In [1]: import numpy as np

In [2]: from numpy import linalg as LA

In [3]: np.set_printoptions(suppress=True, linewidth=200)

In [4]: tidy = lambda a: np.round(a, 3) + 0

In [5]: X = np.loadtxt("data.csv", delimiter=",")

In [6]: X
Out[6]: 
array([[ 8.,  8., 32.,  8.,  3.,  1.],
       [ 6.,  2.,  8.,  3.,  8.,  0.],
       [ 6.,  8., 32.,  9.,  4.,  0.],
       [ 5.,  5., 20.,  9.,  2.,  2.],
       [ 2.,  3., 12.,  4.,  5.,  2.]])

In [7]: rng = np.random.default_rng(55117)

In [8]: A2 = X + rng.integers(-2, 3, (5, 1)) @ rng.integers(-2, 3, (1, 6))

In [9]: print(A2)
[[ 8.  8. 32.  8.  3.  1.]
 [ 8.  1.  6.  3.  8. -1.]
 [ 6.  8. 32.  9.  4.  0.]
 [ 7.  4. 18.  9.  2.  1.]
 [-2.  5. 16.  4.  5.  4.]]

In [10]: LA.matrix_rank(A2 - X, tol=1e-8)
Out[10]: np.int64(1)

In [11]: np.abs(A2 - X).sum(axis=1)
Out[11]: array([ 0.,  6.,  0.,  6., 12.])

In [12]: A2 - X
Out[12]: 
array([[ 0.,  0.,  0.,  0.,  0.,  0.],
       [ 2., -1., -2.,  0.,  0., -1.],
       [ 0.,  0.,  0.,  0.,  0.,  0.],
       [ 2., -1., -2.,  0.,  0., -1.],
       [-4.,  2.,  4.,  0.,  0.,  2.]])

In [13]: u, r1 = X[3], X[4]

In [14]: u @ r1
Out[14]: np.float64(315.0)

In [15]: u @ u
Out[15]: np.float64(539.0)

In [16]: p = (u @ r1) / (u @ u) * u

In [17]: tidy((r1 - p) @ u)
Out[17]: np.float64(0.0)

In [18]: tidy(r1 - p)
Out[18]: array([-0.922,  0.078,  0.312, -1.26 ,  3.831,  0.831])

In [19]: def softmax(z):
    ...:     e = np.exp(z - z.max(axis=-1, keepdims=True))
    ...:     return e / e.sum(axis=-1, keepdims=True)
    ...: 

In [20]: print(tidy(softmax(X[4])))
[0.    0.    0.999 0.    0.001 0.   ]

In [21]: tidy(softmax(X).sum(axis=1))
Out[21]: array([1., 1., 1., 1., 1.])

In [22]: tidy(softmax(X[4] + 4))
Out[22]: array([0.   , 0.   , 0.999, 0.   , 0.001, 0.   ])

In [23]: tidy(softmax(10 * X[4]))
Out[23]: array([0., 0., 1., 0., 0., 0.])

In [24]: scores = X @ X.T / np.sqrt(6)

In [25]: tidy(softmax(scores)[4] @ X)
Out[25]: array([ 6.454,  8.   , 32.   ,  8.773,  3.773,  0.227])

In [26]: ang = np.radians(72)

In [27]: r_ = np.eye(6)

In [28]: r_[0, 0] = r_[1, 1] = np.cos(ang)

In [29]: r_[0, 1], r_[1, 0] = -np.sin(ang), np.sin(ang)

In [30]: tidy(r_)
Out[30]: 
array([[ 0.309, -0.951,  0.   ,  0.   ,  0.   ,  0.   ],
       [ 0.951,  0.309,  0.   ,  0.   ,  0.   ,  0.   ],
       [ 0.   ,  0.   ,  1.   ,  0.   ,  0.   ,  0.   ],
       [ 0.   ,  0.   ,  0.   ,  1.   ,  0.   ,  0.   ],
       [ 0.   ,  0.   ,  0.   ,  0.   ,  1.   ,  0.   ],
       [ 0.   ,  0.   ,  0.   ,  0.   ,  0.   ,  1.   ]])

In [31]: A2 = X @ r_.T

In [32]: tidy(A2)
Out[32]: 
array([[-5.136, 10.081, 32.   ,  8.   ,  3.   ,  1.   ],
       [-0.048,  6.324,  8.   ,  3.   ,  8.   ,  0.   ],
       [-5.754,  8.178, 32.   ,  9.   ,  4.   ,  0.   ],
       [-3.21 ,  6.3  , 20.   ,  9.   ,  2.   ,  2.   ],
       [-2.235,  2.829, 12.   ,  4.   ,  5.   ,  2.   ]])

In [33]: tidy(LA.svd(X, compute_uv=False)), tidy(LA.svd(A2, compute_uv=False))
Out[33]: 
(array([57.19 ,  8.369,  3.712,  2.872,  1.495]),
 array([57.19 ,  8.369,  3.712,  2.872,  1.495]))

In [34]: A2[5]
---------------------------------------------------------------------------
IndexError                                Traceback (most recent call last)
Cell In[34], line 1
----> 1 A2[5]

IndexError: index 5 is out of bounds for axis 0 with size 5

In [35]: tidy(np.diff(A2, axis=0))
Out[35]: 
array([[  5.088,  -3.756, -24.   ,  -5.   ,   5.   ,  -1.   ],
       [ -5.706,   1.854,  24.   ,   6.   ,  -4.   ,   0.   ],
       [  2.544,  -1.878, -12.   ,   0.   ,  -2.   ,   2.   ],
       [  0.975,  -3.471,  -8.   ,  -5.   ,   3.   ,   0.   ]])

In [36]: tidy(A2.sum(axis=1))
Out[36]: array([48.944, 25.276, 47.424, 36.09 , 23.594])

In [37]: M = rng.normal(size=(29, 5))

In [38]: M = 3 * M / LA.norm(M, axis=1, keepdims=True)

In [39]: tidy(M)
Out[39]: 
array([[-1.971, -0.264,  1.485, -1.283,  1.093],
       [ 1.513,  1.737,  0.083,  0.601, -1.824],
       [-1.392, -1.759,  1.643, -0.587,  0.961],
       [-0.982,  0.046,  0.052,  2.241, -1.734],
       [ 0.012,  1.057, -1.223, -1.55 ,  1.996],
       [ 1.127, -0.079,  1.924, -0.96 ,  1.761],
       [-0.091, -0.05 ,  1.645,  2.315,  0.961],
       [ 0.46 ,  0.036, -1.724, -2.07 , -1.236],
       [ 2.72 , -0.181, -0.161,  0.472,  1.15 ],
       [ 1.662, -1.343, -0.34 ,  1.972, -0.657],
       [ 0.445, -1.952,  1.633, -1.257,  0.862],
       [ 0.816, -0.504,  1.739,  0.477, -2.197],
       [-1.774,  1.731,  0.438, -0.296,  1.606],
       [-1.61 ,  0.467,  1.651, -0.397,  1.818],
       [-2.041,  2.189, -0.116, -0.066, -0.159],
       [ 2.153,  1.631,  0.629, -0.286,  1.108],
       [-2.114,  0.618,  0.676,  1.903,  0.267],
       [ 2.005,  0.215,  1.666,  1.448,  0.247],
       [ 1.412, -2.173,  0.454,  1.164, -0.851],
       [ 2.049,  1.48 , -0.58 , -0.713, -1.33 ],
       [ 1.934, -1.543,  0.258,  1.054, -1.304],
       [-1.59 ,  0.495, -0.521,  1.465,  1.952],
       [-0.39 , -0.87 ,  0.899, -0.785, -2.582],
       [ 0.436, -1.024, -1.69 ,  2.168, -0.456],
       [-0.805,  0.897, -0.561, -0.669, -2.605],
       [ 2.281,  0.424,  1.684, -0.576, -0.671],
       [-0.153,  1.267,  0.843, -1.355, -2.197],
       [ 0.672, -2.085,  1.089,  0.676,  1.6  ],
       [-0.264, -2.177, -1.328, -0.295, -1.53 ]])

In [40]: x0 = np.array([5, 1, -2, 1, 5])

In [41]: target = M @ x0

In [42]: tidy(LA.lstsq(M, target)[0])
Out[42]: array([ 5.,  1., -2.,  1.,  5.])

In [43]: target = target + 0.02 * rng.normal(size=29)

In [44]: print(tidy(target))
[ -8.927   0.62   -7.775 -11.4    12.035   9.547   3.348  -2.477  19.965   6.326   0.047 -10.39   -0.295  -2.141  -8.647  16.367  -8.083   9.588   0.868   5.551   2.187   4.793 -18.311   4.436
 -15.701   4.529 -13.52    7.755  -8.805]

In [45]: beta, *_ = LA.lstsq(M, target)

In [46]: tidy(beta)
Out[46]: array([ 5.001,  1.002, -1.999,  1.   ,  4.999])

In [47]: tidy(LA.norm(target - M @ beta))
Out[47]: np.float64(0.104)

In [48]: [round(float(LA.norm(LA.solve(M.T @ M + lam * np.eye(5), M.T @ target))), 2) for lam in (0, 1, 10, 100)]
Out[48]: [7.48, 7.32, 6.11, 2.36]

In [49]: beta.round()
Out[49]: array([ 5.,  1., -2.,  1.,  5.])
